$ python -q
>>> import numpy as np
>>> import numpy.linalg as la
>>> np.set_printoptions(precision=2, suppress=True, linewidth=100)
>>> arr = np.load("mat.npy")
>>> print(arr)
[[-2  2 -3]
 [ 2 -1  1]]
>>> u, g = arr[0], arr[1]
>>> print(u @ u)
17
>>> p = (u @ g) / (u @ u) * u
>>> print(round((g - p) @ u, 2))
0.0
>>> print(np.outer(u, g))
[[-4  2 -2]
 [ 4 -2  2]
 [-6  3 -3]]
>>> print(p)
[ 1.06 -1.06  1.59]
>>> print(la.matrix_rank(np.outer(u, g)))
1
>>> data = np.load("m.npy")
>>> print(data)
[[ 0  0  0  4]
 [ 0 -3  0  0]
 [ 8  0  0  0]
 [ 0  0 -9  0]]
>>> def softmax(z):
...     e = np.exp(z - z.max(axis=-1, keepdims=True))
...     return e / e.sum(axis=-1, keepdims=True)
... 
>>> print(softmax(data).sum(axis=1))
[1. 1. 1. 1.]
>>> print(np.round(softmax(data[3] + 3), 2) + 0)
[0.33 0.33 0.   0.33]
>>> scores = data @ data.T / np.sqrt(4)
>>> print(softmax(scores).round(6).argmax(axis=1))
[0 1 2 3]
>>> print(np.round(softmax(scores), 2) + 0)
[[1.   0.   0.   0.  ]
 [0.01 0.97 0.01 0.01]
 [0.   0.   1.   0.  ]
 [0.   0.   0.   1.  ]]
>>> print(np.round(softmax(scores)[3] @ data, 2) + 0)
[ 0.  0. -9.  0.]
>>> print(np.kron(np.eye(2, dtype=int), data))
[[ 0  0  0  4  0  0  0  0]
 [ 0 -3  0  0  0  0  0  0]
 [ 8  0  0  0  0  0  0  0]
 [ 0  0 -9  0  0  0  0  0]
 [ 0  0  0  0  0  0  0  4]
 [ 0  0  0  0  0 -3  0  0]
 [ 0  0  0  0  8  0  0  0]
 [ 0  0  0  0  0  0 -9  0]]
>>> print(np.einsum("ii->", data))
-3
>>> print(round(float(la.det(data.T)), 2))
864.0
>>> print(la.eigvals(data))
[-6.6+0.j    3.3+5.72j  3.3-5.72j -3. +0.j  ]
>>> print(round(la.eigvals(data).sum().real, 2))
-3.0
